% python3 -q
>>> import numpy as np
>>> np.set_printoptions(precision=2, suppress=True, linewidth=160, floatmode="fixed")
>>> J = np.load("m.npy")
>>> J
array([[2, 5, 9],
       [9, 2, 5],
       [5, 9, 2]])
>>> t = np.radians(135)
>>> r_ = np.eye(3)
>>> r_[0, 0] = r_[2, 2] = np.cos(t)
>>> r_[0, 2], r_[2, 0] = -np.sin(t), np.sin(t)
>>> r_
array([[-0.71,  0.00, -0.71],
       [ 0.00,  1.00,  0.00],
       [ 0.71,  0.00, -0.71]])
>>> A2 = J @ r_.T
>>> np.linalg.svd(J, compute_uv=False), np.linalg.svd(A2, compute_uv=False)
(array([16.00,  6.08,  6.08]), array([16.00,  6.08,  6.08]))
>>> A2
array([[-7.78,  5.00, -4.95],
       [-9.90,  2.00,  2.83],
       [-4.95,  9.00,  2.12]])
>>> np.allclose(np.linalg.norm(J, axis=1), np.linalg.norm(A2, axis=1))
True
>>> A2 = J[0, 0] * J[1:] - np.outer(J[1:, 0], J[0])
>>> A2
array([[  0, -41, -71],
       [  0,  -7, -41]])
>>> np.linalg.matrix_rank(A2), np.linalg.matrix_rank(J)
(np.int64(2), np.int64(3))
>>> W0 = np.array([[5, 0, 9],
...     [0, 7, 0],
...     [0, 0, 2],
...     [1, 0, 5],
...     [5, 0, 9],
...     [0, 0, 2],
...     [0, 0, 3],
...     [0, 8, 0],
...     [0, 0, 3],
...     [3, 0, 7],
...     [3, 0, 7]])
>>> # row 4 repeats row 0
>>> basis = W0[[8, 1]].astype(float)
>>> for _ in range(5):
...     lab = np.linalg.norm(W0[:, None] - basis, axis=-1).argmin(axis=1)
...     basis = np.array([W0[lab == j].mean(axis=0) for j in range(2)])
... 
>>> lab
array([0, 1, 0, 0, 0, 0, 0, 1, 0, 0, 0])
>>> basis
array([[1.89, 0.00, 5.22],
       [0.00, 7.50, 0.00]])
>>> gram = np.cov(W0, rowvar=False)
>>> W0.std(axis=0)
array([1.97, 2.90, 3.16])
>>> np.median(W0, axis=0)
array([0.00, 0.00, 3.00])
>>> np.argsort(-W0.std(axis=0).round(6), kind="stable")
array([2, 1, 0])
>>> np.argwhere(np.triu(np.abs(np.corrcoef(W0.T)) > 0.8, 1))
array([[0, 2]])
>>> np.linalg.eigvalsh(gram)[::-1]
array([19.37,  5.09,  0.09])
>>> round(float(np.corrcoef(W0[:, 0], W0[:, 1])[0, 1]), 2)
-0.37
>>> A2 = W0 / np.sqrt((W0 ** 2).mean(axis=1, keepdims=True))
>>> A2[7]
array([0.00, 1.73, 0.00])
>>> np.linalg.matrix_rank(W0 - W0.mean(axis=1, keepdims=True))
np.int64(2)
>>> vec = np.array([1, -4, -2])
>>> target = W0 @ vec
>>> np.linalg.solve(W0.T @ W0, W0.T @ target)
array([ 1.00, -4.00, -2.00])
>>> np.linalg.lstsq(W0, target)[0]
array([ 1.00, -4.00, -2.00])
>>> np.round(np.linalg.pinv(W0) @ W0, 2) + 0
array([[1.00, 0.00, 0.00],
       [0.00, 1.00, 0.00],
       [0.00, 0.00, 1.00]])
>>> rng = np.random.default_rng(29562)
>>> target = target + 0.1 * rng.normal(size=11)
>>> target
array([-13.07, -27.90,  -3.88,  -8.86, -13.00,  -3.95,  -6.03, -32.05,  -5.79, -11.05, -10.85])
>>> coef, *_ = np.linalg.lstsq(W0, target)
>>> [round(float(np.linalg.norm(np.linalg.solve(W0.T @ W0 + lam * np.eye(3), W0.T @ target))), 2) for lam in (0, 1, 10, 100)]
[4.55, 4.45, 3.98, 2.4]
>>> np.round(W0.T @ (target - W0 @ coef), 2) + 0
array([0.00, 0.00, 0.00])
>>> coef.round()
array([ 1.00, -4.00, -2.00])
>>> coef
array([ 0.93, -4.00, -1.96])
>>> Xs = W0 - W0.mean(axis=0)
>>> V = np.linalg.svd(Xs)[2][:2]
>>> A2 = Xs - Xs @ V.T @ V
>>> A2.std(axis=0)
array([0.22, 0.06, 0.17])
>>> np.round(np.cov(Xs @ V.T, rowvar=False), 2) + 0
array([[19.37,  0.00],
       [ 0.00,  5.09]])
>>> np.round(np.linalg.norm(A2) / np.linalg.norm(Xs), 2)
np.float64(0.06)
>>> X = np.load("a.npy")
>>> X
array([[ 5,  5,  5,  5],
       [ 5, 10, 10, 10],
       [ 5, 10, 15, 15],
       [ 5, 10, 15, 20]])
>>> # symmetric, so the eigenvalues are real
>>> def softmax(z):
...     e = np.exp(z - z.max(axis=-1, keepdims=True))
...     return e / e.sum(axis=-1, keepdims=True)
... 
>>> np.round(softmax(X[3] + -1), 2) + 0
array([0.00, 0.00, 0.01, 0.99])
>>> np.round(softmax(10 * X[3]), 2) + 0
array([0.00, 0.00, 0.00, 1.00])
>>> np.round(softmax(X[3]), 2) + 0
array([0.00, 0.00, 0.01, 0.99])
>>> S = X @ X.T / np.sqrt(4)
>>> softmax(S)[3] @ X
array([ 5.00, 10.00, 15.00, 20.00])
>>> np.round(softmax(S), 2) + 0
array([[0.00, 0.00, 0.00, 1.00],
       [0.00, 0.00, 0.00, 1.00],
       [0.00, 0.00, 0.00, 1.00],
       [0.00, 0.00, 0.00, 1.00]])
>>> np.round(softmax(S + np.triu(np.full(S.shape, -np.inf), 1)), 2) + 0
array([[1.00, 0.00, 0.00, 0.00],
       [0.00, 1.00, 0.00, 0.00],
       [0.00, 0.00, 1.00, 0.00],
       [0.00, 0.00, 0.00, 1.00]])
>>> hat = np.triu(np.array([[0, -2, -1, 3], [-3, -5, -2, -1], [0, -2, 5, -4], [5, 5, -5, 2]]), 1) + np.eye(4)
>>> A2 = hat @ X @ np.linalg.inv(hat)
>>> round(np.linalg.det(A2), 2)
np.float64(625.0)
>>> hat @ X - X @ hat
array([[  0.00,  10.00,  25.00,  35.00],
       [-15.00, -20.00, -20.00, -15.00],
       [-20.00, -30.00, -35.00, -25.00],
       [  0.00,  10.00,  25.00,  55.00]])
>>> ev, V = np.linalg.eigh(X)
>>> np.round(ev.sum(), 2), np.trace(X)
(np.float64(50.0), np.int64(50))
>>> np.round(V.T @ X @ V, 2) + 0
array([[ 1.42,  0.00,  0.00,  0.00],
       [ 0.00,  2.13,  0.00,  0.00],
       [ 0.00,  0.00,  5.00,  0.00],
       [ 0.00,  0.00,  0.00, 41.45]])
>>> np.unique(ev.round(6) + 0, return_counts=True)[1]
array([1, 1, 1, 1])
>>> ev
array([ 1.42,  2.13,  5.00, 41.45])
>>> m1 = np.loadtxt("data.csv", delimiter=",")
>>> m1
array([[-0.28,  0.09,  0.88, -0.38],
       [-0.63, -0.75, -0.04,  0.20],
       [-0.51,  0.28, -0.48, -0.66],
       [-0.51,  0.59,  0.04,  0.62]])
>>> softmax(m1).sum(axis=1)
array([1.00, 1.00, 1.00, 1.00])
>>> softmax(m1[2])
array([0.20, 0.43, 0.20, 0.17])
>>> softmax(m1[2] + -2)
array([0.20, 0.43, 0.20, 0.17])
>>> S = m1 @ m1.T / np.sqrt(4)
>>> softmax(S + np.triu(np.full(S.shape, -np.inf), 1))
array([[1.00, 0.00, 0.00, 0.00],
       [0.38, 0.62, 0.00, 0.00],
       [0.27, 0.27, 0.45, 0.00],
       [0.22, 0.22, 0.22, 0.35]])
>>> softmax(S)
array([[0.35, 0.22, 0.22, 0.22],
       [0.22, 0.35, 0.22, 0.22],
       [0.22, 0.22, 0.35, 0.22],
       [0.22, 0.22, 0.22, 0.35]])
>>> softmax(S).round(6).argmax(axis=1)
array([0, 1, 2, 3])
>>> (m1 - m1.T) / 2
array([[ 0.00,  0.36,  0.69,  0.07],
       [-0.36,  0.00, -0.16, -0.20],
       [-0.69,  0.16,  0.00, -0.35],
       [-0.07,  0.20,  0.35,  0.00]])
>>> round(np.linalg.det(m1), 2)
np.float64(-1.0)
>>> (m1 + m1.T) / 2
array([[-0.28, -0.27,  0.18, -0.45],
       [-0.27, -0.75,  0.12,  0.39],
       [ 0.18,  0.12, -0.48, -0.31],
       [-0.45,  0.39, -0.31,  0.62]])
>>> np.allclose(m1, m1.T)
False
>>> vec = np.array([-1, 1, -1, 1])
>>> target = m1 @ vec
>>> target
array([-0.88,  0.12,  0.62,  1.68])
>>> np.linalg.solve(m1, -2 * target)
array([ 2.00, -2.00,  2.00, -2.00])
>>> np.round(np.linalg.solve(m1, m1[:, 1]), 2) + 0
array([0.00, 1.00, 0.00, 0.00])
>>> np.round(np.linalg.solve(m1, target + m1[:, 2]), 2) + 0
array([-1.00,  1.00,  0.00,  1.00])
>>> low = np.linalg.cholesky(X)
>>> np.diag(low) ** 2
array([5.00, 5.00, 5.00, 5.00])
>>> np.linalg.eigvalsh(X).min() > 0
np.True_
>>> K = np.abs(np.array([[-3, 2, -3, -2], [-1, 1, 2, -3], [-3, 3, 1, -3], [-2, -3, -1, 3]])) + np.eye(4)
>>> K = K / K.sum(axis=1, keepdims=True)
>>> K
array([[0.36, 0.18, 0.27, 0.18],
       [0.12, 0.25, 0.25, 0.38],
       [0.27, 0.27, 0.18, 0.27],
       [0.20, 0.30, 0.10, 0.40]])
>>> # rows sum to 1
>>> np.allclose(K, K.T)
False
>>> np.round(np.trace(K), 2)
np.float64(1.2)
>>> (K + K.T) / 2
array([[0.36, 0.15, 0.27, 0.19],
       [0.15, 0.25, 0.26, 0.34],
       [0.27, 0.26, 0.18, 0.19],
       [0.19, 0.34, 0.19, 0.40]])
>>> lab = rng.permutation(4)
>>> lab
array([0, 3, 1, 2])
>>> A2 = K[lab][:, lab]
>>> np.sort(np.abs(np.linalg.eigvals(A2)))
array([0.04, 0.09, 0.24, 1.00])
>>> A2
array([[0.36, 0.18, 0.18, 0.27],
       [0.20, 0.40, 0.30, 0.10],
       [0.12, 0.38, 0.25, 0.25],
       [0.27, 0.27, 0.27, 0.18]])
>>> round(np.trace(A2), 2)
np.float64(1.2)
>>> np.allclose(A2, K)
False
>>> ev, V = np.linalg.eig(A2)
>>> round(np.prod(ev), 2)
np.float64(-0.0)
>>> K @ np.ones(4)
array([1.00, 1.00, 1.00, 1.00])
>>> np.linalg.matrix_power(K, 100)
array([[0.23, 0.25, 0.19, 0.32],
       [0.23, 0.25, 0.19, 0.32],
       [0.23, 0.25, 0.19, 0.32],
       [0.23, 0.25, 0.19, 0.32]])
>>> np.linalg.matrix_power(K, 2)
array([[0.27, 0.24, 0.21, 0.28],
       [0.22, 0.27, 0.18, 0.33],
       [0.24, 0.25, 0.20, 0.31],
       [0.22, 0.26, 0.19, 0.34]])
>>> p = np.eye(4)[1]
>>> for _ in range(3):
...     p = p @ K
...     print(p.round(2))
... 
[0.12 0.25 0.25 0.38]
[0.22 0.27 0.18 0.33]
[0.23 0.26 0.19 0.32]
>>> K.shape
(4, 4)
>>> np.linalg.matrix_rank(K)
np.int64(4)
>>> np.count_nonzero(K)
np.int64(16)
>>> round(float(np.linalg.norm(K)), 2)
1.05
>>> np.abs(K).max()
np.float64(0.4)
>>> np.diff(K, axis=0)
array([[-0.24,  0.07, -0.02,  0.19],
       [ 0.15,  0.02, -0.07, -0.10],
       [-0.07,  0.03, -0.08,  0.13]])
>>> np.linalg.svd(K, compute_uv=False)
array([1.01, 0.26, 0.13, 0.03])
>>> K.sum(axis=0)
array([0.96, 1.00, 0.80, 1.23])
>>> np.zeros(4, 4)
Traceback (most recent call last):
  File "<python-input-122>", line 1, in <module>
    np.zeros(4, 4)
    ~~~~~~~~^^^^^^
TypeError: Cannot interpret '4' as a data type
>>> mat = np.array([[-0.5, -0.8, -0.5],
...     [-0.2, -0.6, -0.2],
...     [0.6, 1.3, -2.0],
...     [-0.6, -1.0, -0.2],
...     [-0.8, 0.4, 0.6],
...     [-0.5, 0.6, -0.2],
...     [0.3, 0.3, 0.0],
...     [1.7, 0.7, 0.2],
...     [-0.9, -1.2, 0.4],
...     [0.2, -0.5, 1.1],
...     [-0.2, 0.8, -0.9],
...     [0.9, -0.4, -1.5],
...     [0.4, 0.5, 1.4],
...     [0.4, 0.3, -1.0],
...     [-0.3, -1.2, -1.3],
...     [0.4, 0.6, -0.5],
...     [-1.6, -1.3, -0.4],
...     [-0.2, -1.7, 0.7],
...     [0.0, 1.4, 0.7],
...     [1.3, 1.9, 2.1]])
>>> mat[:, 0] = -3 * mat[:, 1] + 0.3 * rng.normal(size=20)
>>> mat
array([[ 2.01, -0.80, -0.50],
       [ 1.75, -0.60, -0.20],
       [-3.89,  1.30, -2.00],
       [ 2.65, -1.00, -0.20],
       [-1.07,  0.40,  0.60],
       [-1.64,  0.60, -0.20],
       [-0.68,  0.30,  0.00],
       [-1.92,  0.70,  0.20],
       [ 3.15, -1.20,  0.40],
       [ 1.88, -0.50,  1.10],
       [-2.07,  0.80, -0.90],
       [ 1.29, -0.40, -1.50],
       [-1.91,  0.50,  1.40],
       [-1.10,  0.30, -1.00],
       [ 3.79, -1.20, -1.30],
       [-1.66,  0.60, -0.50],
       [ 3.85, -1.30, -0.40],
       [ 5.16, -1.70,  0.70],
       [-4.25,  1.40,  0.70],
       [-5.89,  1.90,  2.10]])
>>> left, sigma, Vh = np.linalg.svd(K, full_matrices=False)
>>> sigma
array([1.01, 0.26, 0.13, 0.03])
>>> np.round(Vh @ Vh.T, 2) + 0
array([[1.00, 0.00, 0.00, 0.00],
       [0.00, 1.00, 0.00, 0.00],
       [0.00, 0.00, 1.00, 0.00],
       [0.00, 0.00, 0.00, 1.00]])
>>> np.round(left.T @ left, 2) + 0
array([[1.00, 0.00, 0.00, 0.00],
       [0.00, 1.00, 0.00, 0.00],
       [0.00, 0.00, 1.00, 0.00],
       [0.00, 0.00, 0.00, 1.00]])
>>> round(float(np.sqrt((sigma ** 2).sum())), 2), round(np.linalg.norm(K), 2)
(1.05, np.float64(1.05))
>>> (sigma > 1e-8).sum()
np.int64(4)
>>> np.abs(Vh[0])
array([0.47, 0.50, 0.39, 0.61])
>>> round(float(np.linalg.norm(mat, 2) / np.linalg.norm(mat)), 2)
0.95
>>> [round(float(x), 2) for x in np.linalg.svd(mat, compute_uv=False)[:3]]
[13.9, 4.35, 0.33]
>>> np.argsort(-np.linalg.norm(mat, axis=0).round(6), kind="stable")[:3]
array([0, 2, 1])
>>> np.abs(np.linalg.svd(mat)[2][-1])
array([0.32, 0.95, 0.02])
>>> round(np.log10(np.linalg.cond(mat)))
2
>>> np.linalg.cond(mat) > 100
np.False_
>>> arr = np.load("w.npy")
>>> arr
array([[ 2.78, -5.64, -5.76],
       [-0.76,  1.42,  1.35],
       [-0.59,  0.91,  1.10],
       [-1.16,  2.29,  2.21],
       [-1.25,  2.33,  2.40],
       [-0.70,  1.41,  1.31],
       [-0.72,  1.47,  1.37],
       [ 0.22, -0.44, -0.33],
       [-0.37,  0.61,  0.72],
       [ 0.03,  0.05,  0.05],
       [-1.00,  2.06,  2.06],
       [ 0.04, -0.03, -0.04],
       [-1.28,  2.70,  2.71],
       [-0.91,  1.82,  1.91],
       [ 1.71, -3.41, -3.32],
       [-0.25,  0.57,  0.61]])
>>> Xs = (arr - arr.mean(axis=0)) / arr.std(axis=0)
>>> Xs.std(axis=0)
array([1.00, 1.00, 1.00])
>>> np.argwhere(np.abs(Xs) > 2)
array([[0, 0],
       [0, 1],
       [0, 2]])
>>> coef = np.linalg.lstsq(np.delete(Xs, 2, axis=1), Xs[:, 2])[0]
>>> np.abs(coef).argmax()
np.int64(1)
>>> round(float(1 - np.var(Xs[:, 2] - np.delete(Xs, 2, axis=1) @ coef)), 2)
1.0
>>> gram = np.cov(arr, rowvar=False)
>>> np.median(arr, axis=0)
array([-0.65,  1.16,  1.21])
>>> gram
array([[ 1.21, -2.42, -2.43],
       [-2.42,  4.85,  4.86],
       [-2.43,  4.86,  4.89]])
>>> np.round(np.linalg.eigvalsh(gram)[::-1], 2) + 0
array([10.94,  0.00,  0.00])
>>> np.round(np.corrcoef(arr[:, 0], arr[:, 1])[0, 1], 2)
np.float64(-1.0)
>>> np.argsort(-arr.std(axis=0).round(6), kind="stable")
array([2, 1, 0])
>>> np.polyfit(arr[:, 0], arr[:, 1], 1)
array([-2.00, -0.02])
>>> arr.std(axis=0)
array([1.06, 2.13, 2.14])
>>> np.linalg.cond(arr) > 100
np.False_
>>> np.linalg.matrix_rank(arr, rtol=0.1)
np.int64(1)
>>> d = np.linalg.norm(arr[:, None] - arr[None], axis=-1)
>>> d[:5, :5]
array([[ 0.00, 10.63, 10.07, 11.91, 12.10],
       [10.63,  0.00,  0.59,  1.29,  1.47],
       [10.07,  0.59,  0.00,  1.86,  2.04],
       [11.91,  1.29,  1.86,  0.00,  0.21],
       [12.10,  1.47,  2.04,  0.21,  0.00]])
>>> np.linalg.norm(arr, axis=1)
array([8.53, 2.10, 1.54, 3.39, 3.57, 2.05, 2.13, 0.59, 1.01, 0.08, 3.08, 0.06, 4.03, 2.79, 5.06, 0.87])
>>> np.flatnonzero(d[11] < d.mean() / 2)
array([ 7,  8,  9, 11, 15])
>>> np.linalg.matrix_rank(d ** 2)
np.int64(5)
>>> (d + 1e9 * np.eye(16)).round(6).argmin(axis=1)
array([14,  6,  8,  4,  3,  1,  1, 11, 15, 11, 13,  9,  4, 10,  0,  8])
>>> d[11].round(6).argsort(kind="stable")[:4]
array([11,  9,  7, 15])
>>> feats = np.loadtxt("test9.csv", delimiter=",")
>>> feats
array([[1.30, 2.00, 2.00, 1.00],
       [0.00, 2.30, 2.00, 2.00],
       [0.00, 2.00, 1.30, 1.00],
       [1.00, 2.00, 2.00, 1.30]])
>>> u = np.array([-2, 5, 0, -3])
>>> A2 = feats + np.outer(u, np.eye(4)[0])
>>> np.linalg.matrix_rank(A2 - feats)
np.int64(1)
>>> np.linalg.matrix_rank(np.linalg.inv(A2) - np.linalg.inv(feats), tol=1e-8)
np.int64(1)
>>> lab = rng.permutation(4)
>>> lab
array([2, 0, 1, 3])
>>> A2 = feats[lab][:, lab]
>>> A2
array([[1.30, 0.00, 2.00, 1.00],
       [2.00, 1.30, 2.00, 1.00],
       [2.00, 0.00, 2.30, 2.00],
       [2.00, 1.00, 2.00, 1.30]])
>>> np.allclose(A2, feats)
False
>>> np.sort(np.abs(np.linalg.eigvals(A2)))
array([0.07, 0.30, 0.30, 5.67])
>>> np.round(np.linalg.det(A2), 2), np.round(np.linalg.det(feats[lab]), 2)
(np.float64(-0.04), np.float64(-0.04))
>>> np.trace(A2)
np.float64(6.2)
